$ python3 -q
>>> import numpy as np
>>> import numpy.linalg as la
>>> np.set_printoptions(suppress=True, linewidth=100)
>>> E = np.load("mat.npy")
>>> print(E)
[[ 4  4  4  4]
 [ 4  8  8  8]
 [ 4  8 12 12]
 [ 4  8 12 16]]
>>> ev, evecs = la.eigh(E)
>>> print(round(float(ev.sum()), 2), np.trace(E))
40.0 40
>>> print(np.round(evecs.T @ evecs, 2) + 0)
[[1. 0. 0. 0.]
 [0. 1. 0. 0.]
 [0. 0. 1. 0.]
 [0. 0. 0. 1.]]
>>> print((ev > 1e-8).sum(), (ev < -1e-8).sum())
4 0
>>> x0 = np.ones(4)
>>> for _ in range(3):
...     x0 = E @ x0
...     x0 /= la.norm(x0)
...     print(round(x0 @ E @ x0, 2))
... 
33.12
33.16
33.16
>>> print(x0.round(2))
[0.23 0.43 0.58 0.66]
>>> ev, evecs = la.eig(E)
>>> print(np.round(np.sort(la.eigvals(E @ E)), 2))
[   1.28    2.9    16.   1099.81]
>>> print(np.round(np.sort(la.eigvals(la.inv(E))), 2))
[0.03 0.25 0.59 0.88]
>>> print(np.round(np.sort(la.eigvals(E.T)), 2))
[ 1.13  1.7   4.   33.16]
>>> ev, evecs = la.eigh(E)
>>> x0 = np.array([9, 6, 6, 5])
>>> print(np.round(evecs * np.abs(ev) @ evecs.T, 2))
[[ 4.  4.  4.  4.]
 [ 4.  8.  8.  8.]
 [ 4.  8. 12. 12.]
 [ 4.  8. 12. 16.]]
>>> print(np.round(evecs * np.sqrt(ev) @ evecs.T, 2))
[[1.72 0.73 0.53 0.46]
 [0.73 2.25 1.19 0.99]
 [0.53 1.19 2.71 1.72]
 [0.46 0.99 1.72 3.44]]
>>> print(x0 @ E @ x0)
4444
>>> rng = np.random.default_rng(177)
>>> labels = rng.permutation(4)
>>> M2 = E[:, labels] * rng.choice([-1, 1], 4)
>>> print(M2)
[[ -4  -4   4  -4]
 [ -8  -8   8  -4]
 [-12 -12   8  -4]
 [-12 -16   8  -4]]
>>> Uu, _, Vt = la.svd(E.T @ M2)
>>> print(np.round(la.lstsq(E, M2)[0], 2) + 0)
[[ 0.  0.  0. -1.]
 [ 0.  0.  1.  0.]
 [-1.  0.  0.  0.]
 [ 0. -1.  0.  0.]]
>>> print(labels)
[2 3 1 0]
>>> M2 = np.array([[-3, 0], [3, 3], [-1, -3]])
>>> basis = np.array([[-1, 2, 2, 0, 0], [2, -2, -1, 1, 2]])
>>> M = M2 @ basis + 0.02 * rng.normal(size=(3, 5))
>>> print(M.round(2))
[[ 3.02 -6.   -5.99  0.02  0.01]
 [ 3.    0.01  3.02  3.02  6.02]
 [-4.97  4.02  0.98 -2.99 -5.98]]
>>> W = np.array([[-5, 2, -1, 5],
...     [-4, -5, 0, 1],
...     [-1, 0, 0, -1],
...     [-2, 4, -5, -4],
...     [4, -4, 3, -2]])
>>> b = np.array([-6, -4, -4, 6])
>>> act = np.maximum(M @ W + b, 0)
>>> print(act.round(2))
[[ 8.91 32.1   0.   20.99]
 [ 0.    0.    0.    0.  ]
 [ 0.    0.    0.    8.13]]
>>> basis = np.array([[4, 4], [-2, -3], [-1, 0], [2, 3]])
>>> print(W @ basis)
[[-13 -11]
 [ -4   2]
 [ -6  -7]
 [-19 -32]
 [ 17  22]]
>>> print(np.round(act @ basis, 2))
[[13.42  2.31]
 [ 0.    0.  ]
 [16.27 24.4 ]]
